% python3 -q
>>> import numpy as np
>>> np.set_printoptions(precision=2, suppress=True, linewidth=160)
>>> def tidy(a):
...     return np.round(a, 2) + 0
... 
>>> feats = np.load("test19.npy")
>>> print(feats)
[[1 0 0 0]
 [3 0 0 0]
 [2 2 3 0]
 [2 3 3 2]]
>>> print(tidy(np.sort(np.linalg.eigvals(feats))))
[0. 1. 2. 3.]
>>> print([int(np.linalg.matrix_rank(np.linalg.matrix_power(feats, p))) for p in range(1, 5)])
[3, 3, 3, 3]
>>> print(feats @ feats)
[[ 1  0  0  0]
 [ 3  0  0  0]
 [14  6  9  0]
 [21 12 15  4]]
>>> print(np.linalg.matrix_rank(feats - feats[0, 0] * np.eye(4)))
3
>>> m1, _ = np.linalg.qr(np.array([[0.5, -0.1, 0.3, -0.3],
...     [2.4, -3.0, -1.6, -0.1],
...     [-1.4, -1.7, 0.6, 0.3],
...     [-0.5, -0.5, -1.2, -1.6]]))
>>> print(tidy(m1))
[[-0.17  0.06 -0.34  0.92]
 [-0.84 -0.53  0.06 -0.1 ]
 [ 0.49 -0.8  -0.34  0.02]
 [ 0.17 -0.25  0.87  0.38]]
>>> Q, V = np.linalg.qr(m1[:, :1])[0], np.linalg.qr(m1[:, 1:])[0]
>>> sigma = np.linalg.svd(Q.T @ V, compute_uv=False)
>>> print(tidy(np.degrees(np.arccos(sigma.clip(0, 1)))))
[90.]
>>> print(tidy(np.linalg.pinv(m1)))
[[-0.17 -0.84  0.49  0.17]
 [ 0.06 -0.53 -0.8  -0.25]
 [-0.34  0.06 -0.34  0.87]
 [ 0.92 -0.1   0.02  0.38]]
>>> X = np.array([[-5.0, 0.0], [0.0, 3.0]])
>>> print(X)
[[-5.  0.]
 [ 0.  3.]]
>>> print(tidy(np.linalg.det(X[::-1])))
15.0
>>> print(tidy(np.linalg.eigvals(X)))
[-5.  3.]
>>> print(tidy(np.linalg.det(X.T)))
-15.0
>>> print(np.einsum("ij,ji->", X, X))
34.0
>>> print(X[:, 1] @ X[:, 0])
0.0
>>> print(tidy(np.linalg.pinv(X)))
[[-0.2   0.  ]
 [ 0.    0.33]]
>>> evals, V = np.linalg.eigh(X)
>>> x = np.array([1, 2])
>>> print(np.abs(X).sum(axis=1).max(), np.abs(evals).max())
5.0 5.0
>>> print(x @ X @ x / (x @ x), evals[0], evals[-1])
1.4 -5.0 3.0
>>> print(x @ X @ x)
7.0
>>> print(tidy(np.linalg.eigvalsh(X).min()))
-5.0
>>> try:
...     np.linalg.cholesky(X)
... except np.linalg.LinAlgError as e:
...     print(e)
... 
Matrix is not positive definite
>>> Q = X.astype(float).copy()
>>> for j in range(2):
...     Q[:, j] -= Q[:, :j] @ (Q[:, :j].T @ Q[:, j])
...     Q[:, j] /= np.linalg.norm(Q[:, j])
... 
>>> print(Q.T @ X)
[[5. 0.]
 [0. 3.]]
>>> print(Q.T @ Q)
[[1. 0.]
 [0. 1.]]
>>> A = np.array([[-1.9, -1.4, 0.4, 9.0],
...     [-0.6, -1.0, 0.9, -19.0],
...     [0.5, -0.4, -1.5, -14.0],
...     [-0.4, 2.0, 0.8, -10.0]])
>>> print(tidy(np.linalg.det(A)))
189.08
>>> np.linalg.determinant(A)
Traceback (most recent call last):
  File "<python-input-36>", line 1, in <module>
    np.linalg.determinant(A)
    ^^^^^^^^^^^^^^^^^^^^^
AttributeError: module 'numpy.linalg' has no attribute 'determinant'
>>> print((A + A.T) / 2)
[[ -1.9   -1.     0.45   4.3 ]
 [ -1.    -1.     0.25  -8.5 ]
 [  0.45   0.25  -1.5   -6.6 ]
 [  4.3   -8.5   -6.6  -10.  ]]
>>> print(tidy(np.sort(np.abs(np.linalg.eigvals(A)))))
[1.16 2.82 7.59 7.59]
>>> print(np.allclose(A, A.T))
False
>>> print(np.linalg.norm(A, axis=1).argmax())
1
>>> print(tidy(np.linalg.norm(A, 2)))
27.17
>>> print(tidy(np.linalg.norm(A[3] - A[0])))
19.36
>>> print(tidy(np.linalg.norm(A, axis=1)))
[ 9.31 19.06 14.09 10.24]
>>> P = np.triu(np.array([[-1, 5, 2, 4], [-3, 1, 4, 1], [-2, 0, -2, 0], [3, 2, 0, -4]]), 1) + np.eye(4)
>>> out = P @ A @ np.linalg.inv(P)
>>> print(tidy(P @ A - A @ P))
[[  -3.6   11.7   14.1 -154. ]
 [   1.6    3.4    0.   -62.6]
 [   0.    -2.5    0.6   -1.6]
 [   0.     2.    -7.2   -0.4]]
>>> print(np.trace(out), np.trace(A))
-14.4 -14.4
>>> print(tidy(np.poly(out)))
[  1.    14.4  102.37 263.71 189.08]
>>> print(np.linalg.matrix_rank(out))
4
>>> print(tidy(out))
[[  -5.5   28.3  -97.1 -160.3]
 [   1.    -5.6   16.1  -83.4]
 [   0.5   -2.9    9.1  -13.1]
 [  -0.4    4.   -14.4  -12.4]]
>>> rng = np.random.default_rng(26)
>>> out = A + rng.integers(-2, 3, (4, 1)) @ rng.integers(-2, 3, (1, 4))
>>> print(out)
[[ -3.9  -5.4  -1.6  11. ]
 [ -0.6  -1.    0.9 -19. ]
 [  0.5  -0.4  -1.5 -14. ]
 [  0.6   4.    1.8 -11. ]]
>>> print(np.linalg.matrix_rank(out - A, tol=1e-8))
1
>>> print(np.abs(out - A).sum(axis=1))
[10.  0.  0.  5.]
>>> print(tidy(np.linalg.svd(out - A, compute_uv=False)))
[5.92 0.   0.   0.  ]
>>> left, sigma, vt = np.linalg.svd(A, full_matrices=False)
>>> print((sigma > 1e-8).sum())
4
>>> print(tidy(left.T @ left))
[[1. 0. 0. 0.]
 [0. 1. 0. 0.]
 [0. 0. 1. 0.]
 [0. 0. 0. 1.]]
>>> print(tidy(sigma / sigma[0]))
[1.   0.11 0.09 0.04]
>>> M = np.loadtxt("layer16.csv", delimiter=",")
>>> print(tidy(M))
[[ 18.89   1.34  -6.43]
 [ 19.62  -2.46  -3.01]
 [ -9.34  14.   -10.81]
 [  8.95 -14.09  11.01]
 [  1.33 -14.62  13.59]
 [ 19.07  -6.     0.52]
 [ 16.93   5.01  -9.4 ]
 [ -6.85 -12.63  13.92]
 [ 15.18   7.1  -10.92]
 [-15.3   11.15  -6.47]
 [ 17.     4.91  -9.33]
 [  0.92 -14.58  13.66]
 [  9.35 -13.99  10.81]
 [ 12.33 -12.93   8.98]
 [ 14.62   7.66 -11.3 ]
 [ 18.06   3.2   -7.98]
 [ 14.3  -11.86   7.42]
 [  1.89  14.14 -14.01]
 [ 14.52   7.75 -11.36]]
>>> D = np.linalg.norm(M[:, None] - M[None], axis=-1)
>>> print((D + 1e9 * np.eye(19)).round(6).argmin(axis=1))
[15  5  9 12 11  1 10 11 14  2  6  4  3 16 18 10 13  2 14]
>>> print(tidy(np.linalg.norm(M, axis=1)))
[20. 20. 20. 20. 20. 20. 20. 20. 20. 20. 20. 20. 20. 20. 20. 20. 20. 20. 20.]
>>> print(np.unravel_index(D.round(6).argmax(), D.shape))
(np.int64(2), np.int64(12))
>>> mat = np.load("arr.npy")
>>> print(mat)
[[3 0 3 4]
 [4 0 3 3]
 [0 2 3 2]
 [5 1 1 3]]
>>> t3 = np.stack([mat, 4 * mat, mat[::-1]])
>>> print(t3.shape)
(3, 4, 4)
>>> print(np.linalg.matrix_rank(t3.reshape(3, -1)))
2
>>> J = np.loadtxt("m.csv", delimiter=",")
>>> print(tidy(J))
[[ 0.02 -0.02  0.12 -0.05]
 [-0.02  0.02 -0.12  0.05]
 [ 0.12 -0.12  0.82 -0.35]
 [-0.05  0.05 -0.35  0.15]]
>>> z = M[:, 1] > np.median(M[:, 1])
>>> f = M[z].mean(axis=0) - M[~z].mean(axis=0)
>>> print(((M - M.mean(axis=0)) @ f > 0).astype(int))
[1 0 1 0 0 0 1 0 1 1 1 0 0 0 1 1 0 1 1]
>>> print(tidy((((M - M.mean(axis=0)) @ f > 0) == z).mean()))
0.95
>>> print(tidy(f))
[ -1.62  18.5  -17.22]
>>> print(np.argsort(-np.abs(f).round(6), kind="stable"))
[1 2 0]
>>> evals, V = np.linalg.eigh(J)
>>> print(np.unique(evals.round(6) + 0, return_counts=True)[1])
[3 1]
>>> print(tidy(V.T @ J @ V))
[[0. 0. 0. 0.]
 [0. 0. 0. 0.]
 [0. 0. 0. 0.]
 [0. 0. 0. 1.]]
>>> print(np.abs(V[:, -1]).round(6).argmax())
2
>>> print(tidy(evals.sum()), np.trace(J))
1.0 1.0
>>> print(tidy(np.linalg.svd(J, compute_uv=False)))
[1. 0. 0. 0.]
>>> print(np.linalg.cond(J) > 100)
True
>>> print(tidy(np.linalg.norm(J, 2) / np.linalg.norm(J)))
1.0
>>> print(np.argsort(-np.linalg.norm(J, axis=0).round(6), kind="stable")[:3])
[2 3 0]
>>> P = np.triu(np.array([[-1, -3, 0, -1], [2, 2, 0, 3], [-3, 3, -1, 1], [-2, 3, -3, 3]]), 1) + np.eye(4)
>>> out = P @ J @ np.linalg.inv(P)
>>> print(np.trace(out), np.trace(J))
1.0 1.0
>>> print(tidy(P @ J - J @ P))
[[ 0.1  -0.05  0.7  -0.35]
 [-0.15  0.1  -1.05  0.5 ]
 [-0.05  0.4  -0.35 -0.2 ]
 [ 0.   -0.15  0.    0.15]]
>>> print(tidy(np.poly(out)))
[ 1. -1.  0.  0.  0.]
>>> print(tidy(np.linalg.det(out)))
0.0
>>> E = np.load("block5.npy")
>>> print(tidy(E))
[[ 0.21  0.1  -0.28 -0.28]
 [ 0.1   0.05 -0.14 -0.14]
 [-0.28 -0.14  0.37  0.37]
 [-0.28 -0.14  0.37  0.37]]
>>> rank = np.linalg.matrix_rank(E)
>>> print(rank)
1
>>> N = np.linalg.svd(E)[2][rank:].T
>>> print(tidy(E @ N))
[[0. 0. 0.]
 [0. 0. 0.]
 [0. 0. 0.]
 [0. 0. 0.]]
>>> print([int(np.linalg.matrix_rank(np.delete(E, i, axis=0))) for i in range(4)])
[1, 1, 1, 1]
>>> print(tidy(N @ N.T))
[[ 0.79 -0.1   0.28  0.28]
 [-0.1   0.95  0.14  0.14]
 [ 0.28  0.14  0.63 -0.37]
 [ 0.28  0.14 -0.37  0.63]]
>>> print(np.linalg.matrix_rank(E.T @ E), np.linalg.matrix_rank(E @ E.T))
1 1
>>> print([int(np.linalg.matrix_rank(E[:, :j + 1])) for j in range(4)])
[1, 1, 1, 1]
>>> print(np.allclose(E @ N, 0))
True
>>> print(N.shape)
(4, 3)
>>> print([int(np.linalg.matrix_rank(E[:i])) for i in range(1, len(E) + 1)])
[1, 1, 1, 1]
>>> out = E + rng.integers(-2, 3, (4, 1)) @ rng.integers(-2, 3, (1, 4))
>>> print(tidy(out))
[[ 2.21  1.1   0.72 -2.28]
 [ 4.1   2.05  1.86 -4.14]
 [-0.28 -0.14  0.37  0.37]
 [-0.28 -0.14  0.37  0.37]]
>>> print(np.linalg.matrix_rank(out - E, tol=1e-8))
1
>>> print(tidy(np.linalg.svd(out - E, compute_uv=False)))
[7.07 0.   0.   0.  ]
>>> print(tidy(out - E))
[[ 2.  1.  1. -2.]
 [ 4.  2.  2. -4.]
 [ 0.  0.  0.  0.]
 [ 0.  0.  0.  0.]]
>>> print(np.abs(out - E).sum(axis=1))
[ 6. 12.  0.  0.]
>>> print([round(float(x), 2) for x in np.linalg.svd(E, compute_uv=False)[:3]])
[1.0, 0.0, 0.0]
>>> print(np.argsort(-np.linalg.norm(E, axis=0).round(6), kind="stable")[:3])
[2 3 0]
>>> evals, V = np.linalg.eigh(E)
>>> x = np.array([1, 0, -1, -3])
>>> print(tidy(x @ E @ x))
8.35
